$ ipython --no-banner

In [1]: import numpy as np

In [2]: np.set_printoptions(precision=1, suppress=True, linewidth=140, floatmode="fixed")

In [3]: rnd = lambda a: np.round(a, 1) + 0

In [4]: A = np.loadtxt("sample4.csv", delimiter=",")

In [5]: print(A)
[[-2.0 -2.0 -2.0 -2.0]
 [-2.0 -4.0 -4.0 -4.0]
 [-2.0 -4.0 -6.0 -6.0]
 [-2.0 -4.0 -6.0 -8.0]]

In [6]: w, vecs = np.linalg.eigh(A)

In [7]: vec = np.array([-1, -1, -1, 1])

In [8]: print(rnd(vecs * np.abs(w) @ vecs.T))
[[2.0 2.0 2.0 2.0]
 [2.0 4.0 4.0 4.0]
 [2.0 4.0 6.0 6.0]
 [2.0 4.0 6.0 8.0]]

In [9]: print(vec @ A @ vec / (vec @ vec), rnd(w[0]), rnd(w[-1]))
-3.0 -16.6 -0.6

In [10]: print(vec @ A @ vec)
-12.0

In [11]: u = np.array([6, 2])

In [12]: print(np.cross(A[2, :3], A[3, :3]))
[0.0 0.0 0.0]

In [13]: M2 = np.linalg.inv(A)

In [14]: print(rnd(np.linalg.det(A) * M2))
[[-16.0   8.0   0.0   0.0]
 [  8.0 -16.0   8.0   0.0]
 [  0.0   8.0 -16.0   8.0]
 [  0.0   0.0   8.0  -8.0]]

In [15]: print((np.abs(M2) > 1e-9).astype(int))
[[1 1 0 0]
 [1 1 1 0]
 [0 1 1 1]
 [0 0 1 1]]

In [16]: print(rnd(np.linalg.cond(A)))
29.3

In [17]: print(M2)
[[-1.0  0.5 -0.0 -0.0]
 [ 0.5 -1.0  0.5 -0.0]
 [-0.0  0.5 -1.0  0.5]
 [-0.0 -0.0  0.5 -0.5]]

In [18]: print(A @ M2)
[[1.0 0.0 0.0 0.0]
 [0.0 1.0 0.0 0.0]
 [0.0 0.0 1.0 0.0]
 [0.0 0.0 0.0 1.0]]

In [19]: O, vecs = np.linalg.qr(M2[:, :2])[0], np.linalg.qr(M2[:, 2:])[0]

In [20]: sigma = np.linalg.svd(O.T @ vecs, compute_uv=False)

In [21]: print((sigma > 0.9).sum())
1

In [22]: print(rnd(np.degrees(np.arccos(sigma.clip(0, 1)))))
[ 9.0 81.0]

In [23]: w, vecs = np.linalg.eigh(A)

In [24]: print(rnd(vecs @ np.diag(w) @ vecs.T))
[[-2.0 -2.0 -2.0 -2.0]
 [-2.0 -4.0 -4.0 -4.0]
 [-2.0 -4.0 -6.0 -6.0]
 [-2.0 -4.0 -6.0 -8.0]]

In [25]: print(rnd(w))
[-16.6  -2.0  -0.9  -0.6]

In [26]: print(rnd(vecs.T @ A @ vecs))
[[-16.6   0.0   0.0   0.0]
 [  0.0  -2.0   0.0   0.0]
 [  0.0   0.0  -0.9   0.0]
 [  0.0   0.0   0.0  -0.6]]

In [27]: print((w > 1e-8).sum(), (w < -1e-8).sum())
0 4

In [28]: print(rnd(np.linalg.eigvalsh(A + 3 * np.eye(4))))
[-13.6   1.0   2.1   2.4]

In [29]: X = np.loadtxt("case12.csv", delimiter=",")

In [30]: print(X)
[[ 2.0  0.0  2.0  1.0]
 [ 3.0  1.0  4.0  2.0]
 [ 5.0  3.0  6.0  4.0]
 [ 7.0  3.0  8.0  4.0]
 [ 9.0  5.0 10.0  4.0]
 [10.0  5.0 10.0  6.0]
 [10.0  5.0 12.0  6.0]
 [10.0  7.0 14.0  6.0]
 [12.0  8.0 14.0  7.0]
 [12.0  8.0 15.0  9.0]
 [14.0  8.0 16.0 11.0]
 [14.0  8.0 18.0 12.0]
 [15.0  8.0 19.0 13.0]
 [17.0  8.0 19.0 13.0]
 [17.0  9.0 20.0 14.0]
 [18.0 11.0 22.0 14.0]
 [19.0 13.0 24.0 14.0]
 [19.0 13.0 26.0 16.0]
 [19.0 13.0 26.0 16.0]
 [20.0 14.0 28.0 16.0]
 [22.0 14.0 29.0 17.0]
 [23.0 15.0 31.0 18.0]
 [23.0 16.0 33.0 19.0]
 [23.0 17.0 34.0 19.0]
 [24.0 17.0 35.0 21.0]
 [25.0 19.0 35.0 22.0]
 [27.0 20.0 36.0 24.0]
 [28.0 22.0 37.0 25.0]
 [28.0 24.0 38.0 26.0]
 [30.0 25.0 40.0 26.0]
 [32.0 26.0 42.0 28.0]
 [33.0 27.0 42.0 29.0]
 [35.0 27.0 43.0 31.0]
 [35.0 27.0 43.0 31.0]
 [35.0 29.0 44.0 33.0]
 [36.0 29.0 46.0 35.0]
 [38.0 30.0 47.0 37.0]
 [39.0 30.0 49.0 37.0]]

In [31]: G = X.T @ X

In [32]: print(G)
[[20276.0 15153.0 26236.0 17745.0]
 [15153.0 11478.0 19635.0 13361.0]
 [26236.0 19635.0 34073.0 22965.0]
 [17745.0 13361.0 22965.0 15662.0]]

In [33]: print(rnd(np.linalg.svd(X, compute_uv=False) ** 2))
[81225.8   175.7    57.4    30.1]

In [34]: print(np.trace(G), (X ** 2).sum())
81489.0 81489.0

In [35]: print(np.diag(G))
[20276.0 11478.0 34073.0 15662.0]

In [36]: print(rnd(np.linalg.eigvalsh(G)[::-1]))
[81225.8   175.7    57.4    30.1]

In [37]: print(np.linalg.matrix_rank(G))
4

In [38]: rng = np.random.default_rng(49)

In [39]: z = rng.permutation(4)

In [40]: print(z)
[2 3 1 0]

In [41]: M2 = A[z][:, z]

In [42]: print(rnd(np.linalg.det(M2)), rnd(np.linalg.det(A[z])))
16.0 -16.0

In [43]: print(np.allclose(M2, A))
False

In [44]: print(M2)
[[-6.0 -6.0 -4.0 -2.0]
 [-6.0 -8.0 -4.0 -2.0]
 [-4.0 -4.0 -4.0 -2.0]
 [-2.0 -2.0 -2.0 -2.0]]

In [45]: print(np.diag(M2))
[-6.0 -8.0 -4.0 -2.0]

In [46]: print(rnd(np.sort(np.abs(np.linalg.eigvals(M2)))))
[ 0.6  0.9  2.0 16.6]

In [47]: D = np.linalg.norm(X[:, None] - X[None], axis=-1)

In [48]: print((D + 1e9 * np.eye(38)).round(6).argmin(axis=1))
[ 1  0  3  2  5  6  5  8  9  8 11 12 11 14 13 14 17 18 17 17 19 22 23 22 23 24 27 28 27 28 31 30 33 32 32 34 37 36]

In [49]: print(np.unravel_index(D.round(6).argmax(), D.shape))
(np.int64(0), np.int64(37))

In [50]: print(np.flatnonzero(D[33] < D.mean() / 2))
[27 28 29 30 31 32 33 34 35 36 37]

In [51]: print(D.shape)
(38, 38)

In [52]: print(np.linalg.matrix_rank(D ** 2))
6

In [53]: vec = np.array([1, 1, 1, 0])

In [54]: target = X @ vec

In [55]: print(rnd(np.linalg.pinv(X) @ X))
[[1.0 0.0 0.0 0.0]
 [0.0 1.0 0.0 0.0]
 [0.0 0.0 1.0 0.0]
 [0.0 0.0 0.0 1.0]]

In [56]: print(target)
[  4.0   8.0  14.0  18.0  24.0  25.0  27.0  31.0  34.0  35.0  38.0  40.0  42.0  44.0  46.0  51.0  56.0  58.0  58.0  62.0  65.0  69.0  72.0
  74.0  76.0  79.0  83.0  87.0  90.0  95.0 100.0 102.0 105.0 105.0 108.0 111.0 115.0 118.0]

In [57]: target = target + 0.3 * rng.normal(size=38)

In [58]: print(rnd(target))
[  4.1   7.5  14.0  18.0  23.8  24.5  27.0  30.4  33.9  35.0  38.7  40.3  42.3  44.2  45.9  50.9  55.8  58.2  58.4  61.9  65.0  69.2  72.4
  74.5  76.7  79.2  83.2  87.4  89.8  95.3 100.0 102.3 105.0 105.0 107.8 111.4 115.2 118.2]

In [59]: coef, *_ = np.linalg.lstsq(X, target)

In [60]: print([round(float(np.linalg.norm(np.linalg.solve(X.T @ X + lam * np.eye(4), X.T @ target))), 2) for lam in (0, 1, 10, 100)])
[1.68, 1.67, 1.62, 1.54]

In [61]: m1 = np.array([[2, 0, 2, 0, 2, 0],
    ...:     [1, 3, 1, 3, 1, 3],
    ...:     [3, 1, 3, 1, 3, 1],
    ...:     [2, 0, 2, 0, 2, 0],
    ...:     [1, 3, 1, 3, 1, 3],
    ...:     [3, 1, 3, 1, 3, 1]])

In [62]: print(m1)
[[2 0 2 0 2 0]
 [1 3 1 3 1 3]
 [3 1 3 1 3 1]
 [2 0 2 0 2 0]
 [1 3 1 3 1 3]
 [3 1 3 1 3 1]]

In [63]: Uu, sigma, Vt = np.linalg.svd(X)

In [64]: print(np.argmax(sigma[:-1] / (sigma[1:] + 1e-6)) + 1)
1

In [65]: M2 = Uu[:, :1] @ np.diag(sigma[:1]) @ Vt[:1]

In [66]: print(rnd(np.linalg.norm(X - M2, 2)), rnd(sigma[1]))
13.3 13.3

In [67]: print(rnd(np.linalg.norm(X - M2) / np.linalg.norm(X)))
0.1

In [68]: Uu, sigma, Vt = np.linalg.svd(m1)

In [69]: print(rnd(sigma))
[10.5  5.8  0.0  0.0  0.0  0.0]

In [70]: M2 = Uu[:, :2] @ np.diag(sigma[:2]) @ Vt[:2]

In [71]: print(rnd(np.abs(m1 - M2).max()))
0.0

In [72]: print(rnd(M2))
[[2.0 0.0 2.0 0.0 2.0 0.0]
 [1.0 3.0 1.0 3.0 1.0 3.0]
 [3.0 1.0 3.0 1.0 3.0 1.0]
 [2.0 0.0 2.0 0.0 2.0 0.0]
 [1.0 3.0 1.0 3.0 1.0 3.0]
 [3.0 1.0 3.0 1.0 3.0 1.0]]

In [73]: print(np.linalg.matrix_rank(M2))
2

In [74]: print([round(float(x), 1) for x in np.linalg.svd(m1, compute_uv=False)[:3]])
[10.5, 5.8, 0.0]

In [75]: print(np.linalg.matrix_rank(m1, rtol=0.1))
2

In [76]: print(np.linalg.cond(m1) > 100)
True

In [77]: print(np.abs(np.diag(np.linalg.qr(m1)[1])) > 1e-9)
[ True  True False False False False]

In [78]: print(np.unique(m1.round(6), axis=0).shape)
(3, 6)

In [79]: data = np.array([[12, 0, 18, 0, -12],
    ...:     [-8, 0, -12, 0, 8],
    ...:     [-10, 0, -15, 0, 10],
    ...:     [-6, 0, -9, 0, 6],
    ...:     [-4, 0, -6, 0, 4],
    ...:     [-18, 0, -27, 0, 18],
    ...:     [-2, 0, -3, 0, 2],
    ...:     [18, 0, 27, 0, -18],
    ...:     [-2, 0, -3, 0, 2],
    ...:     [2, 0, 3, 0, -2],
    ...:     [-12, 0, -18, 0, 12]])

In [80]: Uu, sigma, Vt = np.linalg.svd(data)

In [81]: print(rnd(sigma))
[70.3  0.0  0.0  0.0  0.0]

In [82]: print(np.argmax(sigma[:-1] / (sigma[1:] + 1e-6)) + 1)
1

In [83]: M2 = Uu[:, :1] @ np.diag(sigma[:1]) @ Vt[:1]

In [84]: print(rnd(M2))
[[ 12.0   0.0  18.0   0.0 -12.0]
 [ -8.0   0.0 -12.0   0.0   8.0]
 [-10.0   0.0 -15.0   0.0  10.0]
 [ -6.0   0.0  -9.0   0.0   6.0]
 [ -4.0   0.0  -6.0   0.0   4.0]
 [-18.0   0.0 -27.0   0.0  18.0]
 [ -2.0   0.0  -3.0   0.0   2.0]
 [ 18.0   0.0  27.0   0.0 -18.0]
 [ -2.0   0.0  -3.0   0.0   2.0]
 [  2.0   0.0   3.0   0.0  -2.0]
 [-12.0   0.0 -18.0   0.0  12.0]]

In [85]: print(rnd(np.abs(data - M2).max()))
0.0

In [86]: print(np.linalg.matrix_rank(data, rtol=0.05))
1
